% ipython --no-banner

In [1]: import numpy as np

In [2]: import numpy.linalg as la

In [3]: np.set_printoptions(precision=3, suppress=True, linewidth=160, floatmode="fixed")

In [4]: data = 3 * np.eye(5) + np.ones((5, 5))

In [5]: print(data)
[[4.000 1.000 1.000 1.000 1.000]
 [1.000 4.000 1.000 1.000 1.000]
 [1.000 1.000 4.000 1.000 1.000]
 [1.000 1.000 1.000 4.000 1.000]
 [1.000 1.000 1.000 1.000 4.000]]

In [6]: theta = np.radians(90)

In [7]: Rm = np.eye(5)

In [8]: Rm[1, 1] = Rm[4, 4] = np.cos(theta)

In [9]: Rm[1, 4], Rm[4, 1] = -np.sin(theta), np.sin(theta)

In [10]: print(Rm.round(3) + 0)
[[ 1.000  0.000  0.000  0.000  0.000]
 [ 0.000  0.000  0.000  0.000 -1.000]
 [ 0.000  0.000  1.000  0.000  0.000]
 [ 0.000  0.000  0.000  1.000  0.000]
 [ 0.000  1.000  0.000  0.000  0.000]]

In [11]: M2 = data @ Rm.T

In [12]: print(np.round(la.det(Rm), 3), np.trace(Rm))
1.0 3.0

In [13]: print(la.svd(data, compute_uv=False), la.svd(M2, compute_uv=False))
[8.000 3.000 3.000 3.000 3.000] [8.000 3.000 3.000 3.000 3.000]

In [14]: print(np.allclose(data @ data.T, M2 @ M2.T))
True

In [15]: print(M2)
[[ 4.000 -1.000  1.000  1.000  1.000]
 [ 1.000 -1.000  1.000  1.000  4.000]
 [ 1.000 -1.000  4.000  1.000  1.000]
 [ 1.000 -1.000  1.000  4.000  1.000]
 [ 1.000 -4.000  1.000  1.000  1.000]]

In [16]: evals, evecs = la.eig(data)

In [17]: print(np.sort(la.eigvals(data @ data)))
[ 9.000  9.000  9.000  9.000 64.000]

In [18]: print(evals)
[8.000 3.000 3.000 3.000 3.000]

In [19]: print(np.round(data @ evecs[:, 0] - evals[0] * evecs[:, 0], 3) + 0)
[0.000 0.000 0.000 0.000 0.000]

In [20]: rng = np.random.default_rng(89462)

In [21]: M2 = data + rng.integers(-2, 3, (5, 1)) @ rng.integers(-2, 3, (1, 5))

In [22]: print(M2)
[[ 5.000  1.000  3.000  3.000 -1.000]
 [ 0.000  4.000 -1.000 -1.000  3.000]
 [ 1.000  1.000  4.000  1.000  1.000]
 [ 2.000  1.000  3.000  6.000 -1.000]
 [ 3.000  1.000  5.000  5.000  0.000]]

In [23]: print(M2 - data)
[[ 1.000  0.000  2.000  2.000 -2.000]
 [-1.000  0.000 -2.000 -2.000  2.000]
 [ 0.000  0.000  0.000  0.000  0.000]
 [ 1.000  0.000  2.000  2.000 -2.000]
 [ 2.000  0.000  4.000  4.000 -4.000]]

In [24]: print(np.abs(M2 - data).sum(axis=1))
[ 7.000  7.000  0.000  7.000 14.000]

In [25]: print(np.round(la.norm(M2[4] - M2[1]), 3))
9.95

In [26]: print(np.round(la.norm(M2) ** 2 / la.norm(M2, 2) ** 2, 3))
1.293

In [27]: print(round(float(la.norm(M2[4], 1)), 3), np.round(la.norm(M2[4], np.inf), 3))
14.0 5.0

In [28]: U, sv, Vt = la.svd(data, full_matrices=False)

In [29]: print(np.round(U.T @ data @ Vt.T, 3) + 0)
[[8.000 0.000 0.000 0.000 0.000]
 [0.000 3.000 0.000 0.000 0.000]
 [0.000 0.000 3.000 0.000 0.000]
 [0.000 0.000 0.000 3.000 0.000]
 [0.000 0.000 0.000 0.000 3.000]]

In [30]: print(sv / sv[0])
[1.000 0.375 0.375 0.375 0.375]

In [31]: print(np.abs(Vt[0]))
[0.447 0.447 0.447 0.447 0.447]

In [32]: print(np.allclose(U * sv @ Vt, data))
True

In [33]: m1 = np.array([[1, 0, 0, 0, 0],
    ...:     [-3, 1, 0, 0, 0],
    ...:     [-2, 2, 1, 0, 0],
    ...:     [-2, -3, 0, 0, 0],
    ...:     [-3, 2, -3, 3, -3]])

In [34]: # looks like rank 4

In [35]: rk = la.matrix_rank(m1)

In [36]: print(rk)
4

In [37]: N = la.svd(m1)[2][rk:].T

In [38]: print(np.allclose(m1 @ N, 0))
True

In [39]: print(N.shape)
(5, 1)

In [40]: print(m1 @ m1)
[[  1   0   0   0   0]
 [ -6   1   0   0   0]
 [-10   4   1   0   0]
 [  7  -3   0   0   0]
 [  0 -19   6  -9   9]]

In [41]: print(np.trace(m1))
0

In [42]: assert m1 == m1.T
---------------------------------------------------------------------------
ValueError                                Traceback (most recent call last)
Cell In[42], line 1
----> 1 assert m1 == m1.T

ValueError: The truth value of an array with more than one element is ambiguous. Use a.any() or a.all()

In [43]: print(np.sort(np.abs(la.eigvals(m1))))
[0.000 1.000 1.000 1.000 3.000]

In [44]: m1.inv()
---------------------------------------------------------------------------
AttributeError                            Traceback (most recent call last)
Cell In[44], line 1
----> 1 m1.inv()

AttributeError: 'numpy.ndarray' object has no attribute 'inv'

In [45]: print(np.allclose(m1 @ m1.T, m1.T @ m1))
False

In [46]: print((m1 - m1.T) / 2)
[[ 0.000  1.500  1.000  1.000  1.500]
 [-1.500  0.000 -1.000  1.500 -1.000]
 [-1.000  1.000  0.000  0.000  1.500]
 [-1.000 -1.500  0.000  0.000 -1.500]
 [-1.500  1.000 -1.500  1.500  0.000]]

In [47]: print(np.allclose(m1, m1.T))
False

In [48]: print(np.round(la.det(m1), 3))
0.0

In [49]: evals, evecs = la.eigh(data)

In [50]: x = np.array([9, -4, -1, 0, 7])

In [51]: print(round(float(x @ data @ x / (x @ x)), 3), evals[0], evals[-1])
3.823 3.0 8.0

In [52]: print(evecs * np.maximum(evals, 0) @ evecs.T)
[[4.000 1.000 1.000 1.000 1.000]
 [1.000 4.000 1.000 1.000 1.000]
 [1.000 1.000 4.000 1.000 1.000]
 [1.000 1.000 1.000 4.000 1.000]
 [1.000 1.000 1.000 1.000 4.000]]

In [53]: print(la.eigvalsh(data[1:, 1:]))
[3.000 3.000 3.000 7.000]

In [54]: labels = rng.permutation(5)

In [55]: print(labels)
[1 3 4 2 0]

In [56]: M2 = m1[labels][:, labels]

In [57]: print(np.allclose(M2, m1))
False

In [58]: print(np.sort(np.abs(la.eigvals(M2))))
[0.000 1.000 1.000 1.000 3.000]

In [59]: print(np.trace(M2))
0

In [60]: print(round(la.det(M2), 3), round(la.det(m1[labels]), 3))
0.0 0.0

In [61]: theta = np.radians(60)

In [62]: Rm = np.eye(5)

In [63]: Rm[1, 1] = Rm[0, 0] = np.cos(theta)

In [64]: Rm[1, 0], Rm[0, 1] = -np.sin(theta), np.sin(theta)

In [65]: print(Rm)
[[ 0.500  0.866  0.000  0.000  0.000]
 [-0.866  0.500  0.000  0.000  0.000]
 [ 0.000  0.000  1.000  0.000  0.000]
 [ 0.000  0.000  0.000  1.000  0.000]
 [ 0.000  0.000  0.000  0.000  1.000]]

In [66]: M2 = m1 @ Rm.T

In [67]: print(np.allclose(la.norm(m1, axis=1), la.norm(M2, axis=1)))
True

In [68]: W0 = np.load("mat.npy")

In [69]: print(W0)
[[ 3.000  3.000  0.000]
 [ 0.000 -2.000 -5.000]
 [ 0.000 -3.000 -1.000]]

In [70]: evals, evecs = la.eig(W0)

In [71]: print(np.sort(la.eigvals(la.inv(W0))))
[-0.185  0.333  0.416]

In [72]: print(np.prod(evals))
-39.0

In [73]: M2 = m1 / np.sqrt((m1 ** 2).mean(axis=1, keepdims=True))

In [74]: print(m1 - m1.mean(axis=1, keepdims=True))
[[ 0.800 -0.200 -0.200 -0.200 -0.200]
 [-2.600  1.400  0.400  0.400  0.400]
 [-2.200  1.800  0.800 -0.200 -0.200]
 [-1.000 -2.000  1.000  1.000  1.000]
 [-2.200  2.800 -2.200  3.800 -2.200]]

In [75]: P = np.triu(np.array([[1, 0, 0], [2, 3, 1], [3, 2, 3]]), 1) + np.eye(3)

In [76]: M2 = P @ W0 @ la.inv(P)

In [77]: print(np.trace(M2), np.trace(W0))
0.0 0.0

In [78]: print(M2)
[[ 3.000  3.000 -3.000]
 [ 0.000 -5.000 -1.000]
 [ 0.000 -3.000  2.000]]

In [79]: print(la.matrix_rank(M2))
3

In [80]: K = np.array([[0, 1], [1, 0]])

In [81]: labels = rng.permutation(2)

In [82]: print(labels)
[1 0]

In [83]: M2 = K[labels][:, labels]

In [84]: print(np.allclose(M2, K))
True

In [85]: print(np.sort(np.abs(la.eigvals(M2))))
[1.000 1.000]

In [86]: print(np.round(la.det(M2), 3), round(float(la.det(K[labels])), 3))
-1.0 1.0

In [87]: M2 = K / np.sqrt((K ** 2).mean(axis=1, keepdims=True))

In [88]: print(M2[0])
[0.000 1.414]

In [89]: print(K - K.mean(axis=1, keepdims=True))
[[-0.500  0.500]
 [ 0.500 -0.500]]

In [90]: print(round(float(la.eigvalsh(K).min()), 3))
-1.0

In [91]: print([round(float(la.det(K[:i, :i])), 2) + 0 for i in range(1, 3)])
[0.0, -1.0]

In [92]: W1 = np.array([[-9, -1, 0, 5], [-3, -7, -7, -1]])

In [93]: b = np.array([-1, 0, -2, -2])

In [94]: hid = np.maximum(K @ W1 + b, 0)

In [95]: print(hid)
[[0 0 0 0]
 [0 0 0 3]]

In [96]: C = np.array([[-2, -1, -1], [0, -1, 0], [-3, 0, -2], [3, 2, 3]])

In [97]: print(hid @ C)
[[0 0 0]
 [9 6 9]]

In [98]: F = 0.2 ** np.abs(np.subtract.outer(np.arange(4), np.arange(4)))

In [99]: print(F)
[[1.000 0.200 0.040 0.008]
 [0.200 1.000 0.200 0.040]
 [0.040 0.200 1.000 0.200]
 [0.008 0.040 0.200 1.000]]

In [100]: # symmetric, so the eigenvalues are real

In [101]: x = np.array([2, 3, 0, 1])

In [102]: target = F @ x

In [103]: print(target)
[2.608 3.440 0.880 1.136]

In [104]: print(np.round(la.solve(F, F[:, 2]), 3) + 0)
[0.000 0.000 1.000 0.000]

In [105]: print(np.round(la.solve(F, target + F[:, 0]), 3) + 0)
[3.000 3.000 0.000 1.000]

In [106]: M2 = np.array([[2, 3, -1], [0, 1, -2], [-1, -2, 3]])

In [107]: print(np.einsum("ik,kj->ji", W0, M2))
[[  6.000   5.000   1.000]
 [ 12.000   8.000  -1.000]
 [ -9.000 -11.000   3.000]]

In [108]: print(np.vstack([W0, M2.T]).shape)
(6, 3)

In [109]: print(np.einsum("ik,kj->ij", W0, M2))
[[  6.000  12.000  -9.000]
 [  5.000   8.000 -11.000]
 [  1.000  -1.000   3.000]]

In [110]: evals, evecs = la.eig(F)

In [111]: print(np.sort(la.eigvals(la.inv(F))))
[0.734 0.924 1.183 1.410]

In [112]: print(np.round(F @ evecs[:, 0] - evals[0] * evecs[:, 0], 3) + 0)
[0.000 0.000 0.000 0.000]

In [113]: print(evals)
[1.362 1.083 0.846 0.709]

In [114]: A = np.loadtxt("a.csv", delimiter=",")

In [115]: print(A)
[[ 1.492 -1.441]
 [-0.889  2.065]]

In [116]: u, r1 = A[0], A[1]

In [117]: print(np.round(u @ r1, 3))
-4.302

In [118]: pr = (u @ r1) / (u @ u) * u

In [119]: print(la.matrix_rank(np.outer(u, r1)))
1

In [120]: print(np.outer(u, r1))
[[-1.326  3.081]
 [ 1.281 -2.976]]

In [121]: print(round((r1 - pr) @ u, 3))
0.0

In [122]: evals, evecs = la.eig(A)

In [123]: print(np.round(np.prod(evals), 3))
1.8

In [124]: print(np.sort(la.eigvals(A.T)))
[0.611 2.946]

In [125]: print(np.round(A @ evecs[:, 0] - evals[0] * evecs[:, 0], 3) + 0)
[0.000 0.000]

In [126]: print(np.kron(np.eye(2, dtype=int), A))
[[ 1.492 -1.441  0.000 -0.000]
 [-0.889  2.065 -0.000  0.000]
 [ 0.000 -0.000  1.492 -1.441]
 [-0.000  0.000 -0.889  2.065]]

In [127]: print(round(la.det(A[::-1]), 3))
-1.8

In [128]: print(np.poly(A))
[ 1.000 -3.557  1.800]

In [129]: P = np.triu(np.array([[-3, -3], [2, -3]]), 1) + np.eye(2)

In [130]: M2 = P @ A @ la.inv(P)

In [131]: print(M2)
[[ 4.159  4.841]
 [-0.889 -0.602]]

In [132]: print(round(la.det(M2), 3))
1.8

In [133]: print(np.trace(M2), np.trace(A))
3.557 3.557

In [134]: Q = M2.astype(float).copy()

In [135]: for j in range(2):
     ...:     Q[:, j] -= Q[:, :j] @ (Q[:, :j].T @ Q[:, j])
     ...:     Q[:, j] /= la.norm(Q[:, j])
     ...: 

In [136]: print(Q)
[[ 0.978  0.209]
 [-0.209  0.978]]

In [137]: print(np.round(Q.T @ M2, 3) + 0)
[[4.253 4.860]
 [0.000 0.423]]

In [138]: mat = np.load("out0.npy")

In [139]: print(mat)
[[-2 -2  2  2 -2]
 [-2 -2 -2  2  2]
 [ 2 -2 -2 -2  2]
 [ 2  2 -2 -2 -2]
 [-2  2  2 -2 -2]]

In [140]: # symmetric, so the eigenvalues are real

In [141]: print([round(float(la.det(mat[:i, :i])), 2) + 0 for i in range(1, 6)])
[-2.0, 0.0, 32.0, 0.0, -512.0]

In [142]: evals, evecs = la.eig(mat)

In [143]: print(np.round(np.prod(evals), 3))
-512.0

In [144]: print(np.sort(la.eigvals(mat.T)))
[-6.472 -6.472 -2.000  2.472  2.472]

In [145]: print(evals)
[ 2.472 -6.472 -2.000 -6.472  2.472]
